$ python3 -q
>>> import numpy as np
>>> np.set_printoptions(precision=2, suppress=True, linewidth=120, floatmode="fixed")
>>> mat = np.loadtxt("layer16.csv", delimiter=",")
>>> mat
array([[-6.00,  1.00,  1.00,  4.00,  5.00,  1.00,  3.00,  6.00,  2.00],
       [ 1.00, -2.00, -3.00,  3.00, -1.00,  5.00, -1.00,  2.00, -1.00],
       [ 1.00, -3.00, -4.00, -1.00, -3.00,  2.00,  4.00,  1.00,  1.00],
       [ 4.00,  3.00, -1.00,  0.00,  4.00,  0.00,  5.00, -2.00,  3.00],
       [ 5.00, -1.00, -3.00,  4.00,  6.00, -5.00, -2.00,  0.00, -1.00],
       [ 1.00,  5.00,  2.00,  0.00, -5.00,  2.00,  4.00, -1.00, -1.00],
       [ 3.00, -1.00,  4.00,  5.00, -2.00,  4.00, -6.00,  3.00,  2.00],
       [ 6.00,  2.00,  1.00, -2.00,  0.00, -1.00,  3.00,  0.00, -1.00],
       [ 2.00, -1.00,  1.00,  3.00, -1.00, -1.00,  2.00, -1.00,  4.00]])
>>> # symmetric
>>> x = np.array([3, 2, 2, 2, 1, 3, 1, 3, 1])
>>> a = np.maximum(mat @ x, 0)
>>> np.maximum(mat @ x, 0) - np.maximum(-mat @ x, 0)
array([25.00, 17.00, -2.00, 22.00,  3.00, 18.00, 40.00, 19.00, 11.00])
>>> K = np.load("m.npy")
>>> K
array([[5.00, 0.00, 0.00, 1.00, 0.00, 0.00],
       [1.00, 0.00, 4.00, 4.00, 0.00, 0.00],
       [4.00, 4.00, 3.00, 4.00, 0.00, 0.00],
       [0.00, 0.00, 3.00, 2.00, 0.00, 0.00],
       [0.00, 0.00, 0.00, 0.00, 3.00, 2.00],
       [0.00, 0.00, 0.00, 0.00, 1.00, 2.00]])
>>> A2 = K / np.linalg.norm(K, axis=1, keepdims=True)
>>> C2 = A2 @ A2.T
>>> C2[2]
array([0.62, 0.74, 1.00, 0.62, 0.00, 0.00])
>>> round(np.degrees(np.arccos(np.clip(C2[2, 3], -1, 1))), 2)
np.float64(51.35)
>>> C2
array([[1.00, 0.31, 0.62, 0.11, 0.00, 0.00],
       [0.31, 1.00, 0.74, 0.97, 0.00, 0.00],
       [0.62, 0.74, 1.00, 0.62, 0.00, 0.00],
       [0.11, 0.97, 0.62, 1.00, 0.00, 0.00],
       [0.00, 0.00, 0.00, 0.00, 1.00, 0.87],
       [0.00, 0.00, 0.00, 0.00, 0.87, 1.00]])
>>> (np.abs(C2) > 0.9).astype(int)
array([[1, 0, 0, 0, 0, 0],
       [0, 1, 0, 1, 0, 0],
       [0, 0, 1, 0, 0, 0],
       [0, 1, 0, 1, 0, 0],
       [0, 0, 0, 0, 1, 0],
       [0, 0, 0, 0, 0, 1]])
>>> (C2 - 2 * np.eye(6)).round(6).argmax(axis=1)
array([2, 3, 1, 1, 5, 4])
>>> J = np.array([[1.2, -0.2, 0.1, 0.5, -1.2, 0.4, -0.6],
...     [1.6, 0.2, -0.9, -1.2, -0.6, 0.7, -0.1],
...     [1.48, -0.48, 0.1, 0.37, 0.55, 0.78, 0.26],
...     [0.5, -0.2, -1.3, 0.3, 1.2, 0.5, 0.2],
...     [1.5, 0.4, 0.0, 2.2, 0.6, -0.3, 0.4],
...     [0.0, -0.7, 0.3, 1.2, 0.3, 0.2, 0.7],
...     [0.7, -0.1, -0.1, -0.4, -0.1, 0.5, 0.3],
...     [1.7, -0.1, -0.3, 0.3, 0.3, 0.3, 0.8]])
>>> P = J @ np.linalg.solve(J.T @ J, J.T)
>>> P @ J[:, 3]
array([ 0.50, -1.20,  0.37,  0.30,  2.20,  1.20, -0.40,  0.30])
>>> np.diag(P)
array([0.92, 0.69, 0.96, 0.96, 0.99, 0.87, 0.71, 0.90])
>>> np.round(np.trace(P), 2)
np.float64(7.0)
>>> A2 = J / np.sqrt((J ** 2).mean(axis=1, keepdims=True))
>>> A2[3]
array([ 0.68, -0.27, -1.76,  0.41,  1.63,  0.68,  0.27])
>>> np.linalg.norm(A2, axis=1)
array([2.65, 2.65, 2.65, 2.65, 2.65, 2.65, 2.65, 2.65])
>>> W0 = np.loadtxt("dump.csv", delimiter=",")
>>> W0
array([[-1.87,  3.93,  0.70, -7.13, -0.18, 10.76],
       [-5.22,  3.09,  6.79,  5.52,  8.40,  8.24],
       [-7.36,  4.17,  8.21,  3.34,  8.56,  5.99],
       [ 0.25,  5.44,  1.41, -6.61,  0.04, 10.05],
       [-2.95,  5.03, -0.80, -5.45,  0.94, 12.15],
       [-5.46,  4.45,  8.54,  6.19,  9.25,  6.93],
       [ 1.45, -4.05, -2.12, -1.41,  5.46, -1.83],
       [-0.53,  3.79,  0.09, -8.37,  1.96, 10.43],
       [-3.77,  1.80,  7.71,  4.85,  9.36,  6.96],
       [-0.46,  3.06,  0.75, -4.92,  1.00,  8.56],
       [ 2.31, -4.87, -1.60, -2.66,  4.64, -1.23],
       [-1.07,  4.65,  0.12, -4.20, -1.36, 11.78],
       [ 1.60, -2.38, -1.72, -1.64,  4.62, -1.06],
       [-1.48,  5.14, -0.95, -6.68, -0.86,  9.94],
       [ 3.50, -4.45, -4.12, -2.07,  4.89, -1.60],
       [-1.95,  5.04,  0.76, -7.91,  0.65, 10.22],
       [ 3.66, -2.49, -2.95, -1.43,  6.52, -2.97],
       [ 3.42, -4.12, -2.38, -3.79,  6.06, -1.44],
       [ 2.02, -4.11, -3.67, -2.18,  4.76, -1.54],
       [-1.50,  4.74,  0.20, -6.87,  0.17, 10.66],
       [-7.27,  2.81,  8.70,  3.77, 10.05,  7.74],
       [ 1.83, -5.43, -5.48, -3.14,  7.39, -0.75],
       [ 1.84, -5.84, -3.91, -2.90,  6.76, -1.20],
       [ 2.34, -7.22, -4.88, -2.73,  6.58, -2.88],
       [-5.85,  2.27,  7.56,  5.45, 10.03,  7.02],
       [-0.40,  5.04,  0.17, -6.41,  2.10,  9.49],
       [-6.64,  2.63,  7.77,  6.13,  9.51,  7.12],
       [-0.08,  4.40,  2.62, -7.67,  1.80, 11.12],
       [-8.32,  4.99,  7.84,  5.51,  8.30,  6.76],
       [ 0.66,  3.43,  0.52, -6.04, -0.21, 11.47],
       [ 2.38, -4.33, -4.36, -3.92,  6.30, -2.29],
       [-7.12,  3.17,  7.02,  4.26,  8.90,  8.06],
       [-0.98,  4.68, -0.31, -4.24,  1.58, 11.84],
       [-2.27,  4.96,  0.76, -4.65, -0.66,  8.29],
       [-0.75,  5.19, -0.18, -5.17,  1.26, 11.23]])
>>> A2 = np.c_[W0[:, :4] @ np.array([[-2, 2, -5, 2], [5, -2, -2, 1], [4, 3, 0, 1], [1, 4, 3, -3]]), np.array([-1, -2, 9, -3, 9, 1, -4, -5, 9, -2, 7, -8, 4, 6, -7, -1, 3, 0, 8, 4, 8, 9, -9, 4, 1, -4, 6, 7, -5, 2, -1, -7, -8, 0, -3])]
>>> A2
array([[ 19.06, -38.02, -19.90,  22.28,  -1.00],
       [ 58.57,  25.83,  36.48, -17.12,  -2.00],
       [ 71.75,  14.93,  38.48, -12.36,   9.00],
       [ 25.73, -32.59, -31.96,  27.18,  -3.00],
       [ 22.40, -40.16, -11.66,  14.68,   9.00],
       [ 73.52,  30.56,  36.97, -16.50,   1.00],
       [-33.04,  -1.00,  -3.38,   0.96,  -4.00],
       [ 12.00, -41.85, -30.04,  27.93,  -5.00],
       [ 52.23,  31.39,  29.80, -12.58,   9.00],
       [ 14.30, -24.47, -18.58,  17.65,  -2.00],
       [-38.03,  -1.08,  -9.79,   6.13,   7.00],
       [ 21.67, -27.88, -16.55,  15.23,  -8.00],
       [-23.62,  -3.76,  -8.16,   4.02,   4.00],
       [ 18.18, -42.81, -22.92,  21.27,   6.00],
       [-47.80,  -4.74, -14.81,   4.64,  -7.00],
       [ 24.23, -43.34, -24.06,  25.63,  -1.00],
       [-33.00,  -2.27, -17.61,   6.17,   3.00],
       [-40.75,  -7.22, -20.23,  11.71,   0.00],
       [-41.45,  -7.47,  -8.42,   2.80,   8.00],
       [ 20.63, -39.36, -22.59,  22.55,   4.00],
       [ 67.16,  21.02,  42.04, -14.34,   8.00],
       [-55.87, -14.48,  -7.71,   2.17,   9.00],
       [-51.42,  -7.97,  -6.22,   2.63,  -9.00],
       [-63.03,  -6.44,  -5.45,   0.77,   4.00],
       [ 58.74,  28.24,  41.06, -18.22,   1.00],
       [ 20.27, -36.01, -27.31,  23.64,  -4.00],
       [ 63.64,  29.29,  46.33, -21.27,   6.00],
       [ 24.97, -31.78, -31.41,  29.87,   7.00],
       [ 78.46,  18.94,  48.15, -20.34,  -5.00],
       [ 11.87, -28.14, -28.28,  23.39,   2.00],
       [-47.77, -15.34, -15.00,   7.83,  -1.00],
       [ 62.43,  17.52,  42.04, -16.83,  -7.00],
       [ 19.88, -29.21, -17.18,  15.13,  -8.00],
       [ 27.73, -30.78, -12.52,  15.13,   0.00],
       [ 21.56, -33.10, -22.14,  19.02,  -3.00]])
>>> np.round(np.linalg.norm(A2 - W0 @ np.linalg.lstsq(W0, A2)[0], axis=0), 2) + 0
array([ 0.00,  0.00,  0.00,  0.00, 31.09])
>>> q, R = np.linalg.qr(W0)
>>> np.allclose(R.T @ R, W0.T @ W0)
True
>>> np.round(q.T @ q, 2) + 0
array([[1.00, 0.00, 0.00, 0.00, 0.00, 0.00],
       [0.00, 1.00, 0.00, 0.00, 0.00, 0.00],
       [0.00, 0.00, 1.00, 0.00, 0.00, 0.00],
       [0.00, 0.00, 0.00, 1.00, 0.00, 0.00],
       [0.00, 0.00, 0.00, 0.00, 1.00, 0.00],
       [0.00, 0.00, 0.00, 0.00, 0.00, 1.00]])
>>> q.shape, R.shape
((35, 6), (6, 6))
>>> np.abs(np.diag(R))
array([21.80, 18.89, 10.08, 16.83, 17.67,  9.98])
>>> np.round(np.trace(q @ q.T), 2)
np.float64(6.0)
>>> C2 = np.cov(W0, rowvar=False)
>>> round(np.corrcoef(W0[:, 0], W0[:, 2])[0, 1], 2)
np.float64(-0.92)
>>> np.argsort(-W0.std(axis=0).round(6), kind="stable")
array([5, 3, 2, 1, 4, 0])
>>> np.argwhere(np.triu(np.abs(np.corrcoef(W0.T)) > 0.8, 1))
array([[0, 2],
       [1, 5],
       [3, 4]])
>>> C2.shape
(6, 6)
>>> np.median(W0, axis=0)
array([-0.75,  3.17,  0.17, -3.14,  4.76,  7.74])
>>> P = W0 @ np.linalg.solve(W0.T @ W0, W0.T)
>>> np.linalg.matrix_rank(np.eye(35) - P)
np.int64(29)
>>> np.diag(P)
array([0.16, 0.18, 0.26, 0.16, 0.23, 0.22, 0.06, 0.12, 0.24, 0.06, 0.18, 0.20, 0.06, 0.12, 0.12, 0.17, 0.40, 0.17,
       0.08, 0.08, 0.21, 0.23, 0.16, 0.22, 0.13, 0.16, 0.14, 0.27, 0.24, 0.23, 0.16, 0.14, 0.20, 0.09, 0.15])
>>> z = W0[:, 1] > np.median(W0[:, 1])
>>> u = W0[z].mean(axis=0) - W0[~z].mean(axis=0)
>>> u
array([-1.57,  6.34,  1.24, -4.10, -4.77,  8.01])
>>> round((((W0 - W0.mean(axis=0)) @ u > 0) == z).mean(), 2)
np.float64(0.89)
>>> A = np.array([[1, 0, 0, 0, 0, 0, 0],
...     [-1, 1, 0, 0, 0, 0, 0],
...     [1, -1, 1, 0, 0, 0, 0],
...     [-2, -2, 1, 1, 0, 0, 0],
...     [1, 1, 2, 1, 1, 0, 0],
...     [1, -1, -1, -1, 1, 1, 0],
...     [1, 2, 1, 2, 0, -1, 1]])
>>> A
array([[ 1,  0,  0,  0,  0,  0,  0],
       [-1,  1,  0,  0,  0,  0,  0],
       [ 1, -1,  1,  0,  0,  0,  0],
       [-2, -2,  1,  1,  0,  0,  0],
       [ 1,  1,  2,  1,  1,  0,  0],
       [ 1, -1, -1, -1,  1,  1,  0],
       [ 1,  2,  1,  2,  0, -1,  1]])
>>> x = np.array([-2, 3, 2, 1, -3, -3])
>>> rhs = K @ x
>>> rhs
array([ -9.00,  10.00,  14.00,   8.00, -15.00,  -9.00])
>>> np.linalg.solve(K, 5 * rhs)
array([-10.00,  15.00,  10.00,   5.00, -15.00, -15.00])
>>> np.linalg.solve(K, rhs)
array([-2.00,  3.00,  2.00,  1.00, -3.00, -3.00])
>>> np.linalg.solve(K, rhs + K[:, 3])
array([-2.00,  3.00,  2.00,  2.00, -3.00, -3.00])
>>> A @ A
array([[ 1,  0,  0,  0,  0,  0,  0],
       [-2,  1,  0,  0,  0,  0,  0],
       [ 3, -2,  1,  0,  0,  0,  0],
       [-1, -5,  2,  1,  0,  0,  0],
       [ 1, -2,  5,  2,  1,  0,  0],
       [ 5,  2, -1, -1,  2,  1,  0],
       [-4,  0,  5,  5, -1, -2,  1]])
>>> np.allclose(A, A.T)
False
>>> np.sort(np.abs(np.linalg.eigvals(A)))
array([1.00, 1.00, 1.00, 1.00, 1.00, 1.00, 1.00])
>>> (A - A.T) / 2
array([[ 0.00,  0.50, -0.50,  1.00, -0.50, -0.50, -0.50],
       [-0.50,  0.00,  0.50,  1.00, -0.50,  0.50, -1.00],
       [ 0.50, -0.50,  0.00, -0.50, -1.00,  0.50, -0.50],
       [-1.00, -1.00,  0.50,  0.00, -0.50,  0.50, -1.00],
       [ 0.50,  0.50,  1.00,  0.50,  0.00, -0.50,  0.00],
       [ 0.50, -0.50, -0.50, -0.50,  0.50,  0.00,  0.50],
       [ 0.50,  1.00,  0.50,  1.00,  0.00, -0.50,  0.00]])
>>> A2 = A / np.linalg.norm(A, axis=1, keepdims=True)
>>> C2 = A2 @ A2.T
>>> np.argwhere(np.triu(np.abs(C2) > 0.95, 1))
array([], shape=(0, 2), dtype=int64)
>>> C2[2].round(2) + 0
array([ 0.58, -0.82,  1.00,  0.18,  0.41,  0.24,  0.00])
>>> (C2 - 2 * np.eye(7)).round(6).argmax(axis=1)
array([2, 6, 0, 2, 6, 0, 4])
>>> u = np.array([0, -6, -2, -2, -2])
>>> rng = np.random.default_rng(4303)
>>> E = np.outer(rng.normal(size=35), u) + 0.3 * rng.normal(size=(35, 5))
>>> E
array([[  0.08,   6.35,   1.64,   2.21,   1.55],
       [ -0.10,  -4.53,  -1.81,  -1.64,  -1.36],
       [ -0.01,   6.45,   1.68,   2.27,   2.72],
       [ -0.33,   0.72,   0.87,   0.62,   0.53],
       [  0.12,  -5.46,  -1.70,  -1.15,  -1.72],
       [  0.04,   8.19,   2.96,   2.40,   3.02],
       [  0.66,  -3.19,  -0.64,  -0.94,  -0.72],
       [  0.04, -16.29,  -5.25,  -5.02,  -4.77],
       [ -0.06,  14.31,   4.65,   4.76,   4.97],
       [  0.46,   6.87,   2.43,   2.43,   2.16],
       [  0.17,  -0.54,  -0.64,  -0.10,   0.30],
       [ -0.21,  11.33,   3.82,   3.70,   3.03],
       [ -0.08,   9.62,   3.13,   3.24,   3.83],
       [ -0.61,   2.27,   0.73,   0.74,   0.75],
       [  0.32,   1.59,   1.12,   0.20,   0.37],
       [ -0.13,   1.66,   0.45,   0.34,   0.66],
       [ -0.17,   6.03,   1.56,   2.26,   2.08],
       [ -0.46,  -7.11,  -2.07,  -1.86,  -2.55],
       [  0.25,  -9.41,  -3.21,  -2.14,  -3.27],
       [ -0.03,   1.93,   0.18,   0.44,   0.22],
       [ -0.20,   3.97,   1.28,   1.14,   1.16],
       [  0.07, -14.28,  -5.15,  -4.58,  -4.43],
       [ -0.26,   2.24,   1.01,   0.55,   0.96],
       [ -0.33,   3.18,   0.68,   1.39,   0.90],
       [  0.30,   1.91,   0.08,   0.22,   0.90],
       [  0.16,   9.64,   3.51,   3.67,   3.45],
       [ -0.03,   4.44,   1.18,   1.67,   1.32],
       [  0.21,  -5.14,  -1.49,  -1.25,  -1.38],
       [  0.09,  -2.52,  -0.65,  -0.84,  -0.64],
       [ -0.10,  -7.10,  -1.87,  -2.77,  -2.38],
       [ -0.14,  -2.24,  -0.80,  -0.98,  -0.96],
       [  0.10,  -2.77,  -0.76,  -0.95,  -1.00],
       [ -0.20,  -3.55,  -0.41,  -0.89,  -1.23],
       [  0.44,  -1.70,  -0.04,  -0.14,  -0.29],
       [  0.05,   5.53,   1.62,   1.92,   1.67]])
>>> cen = (E - E.mean(axis=0)) / E.std(axis=0)
>>> cen.std(axis=0)
array([1.00, 1.00, 1.00, 1.00, 1.00])
>>> np.argwhere(np.abs(cen) > 2)
array([[ 6,  0],
       [ 7,  1],
       [ 7,  2],
       [ 7,  3],
       [ 7,  4],
       [ 8,  1],
       [ 8,  3],
       [ 8,  4],
       [13,  0],
       [21,  1],
       [21,  2],
       [21,  3],
       [21,  4]])
>>> c = np.linalg.lstsq(np.delete(cen, 1, axis=1), cen[:, 1])[0]
>>> np.abs(c).argmax()
np.int64(3)
>>> c
array([-0.02,  0.26,  0.36,  0.38])
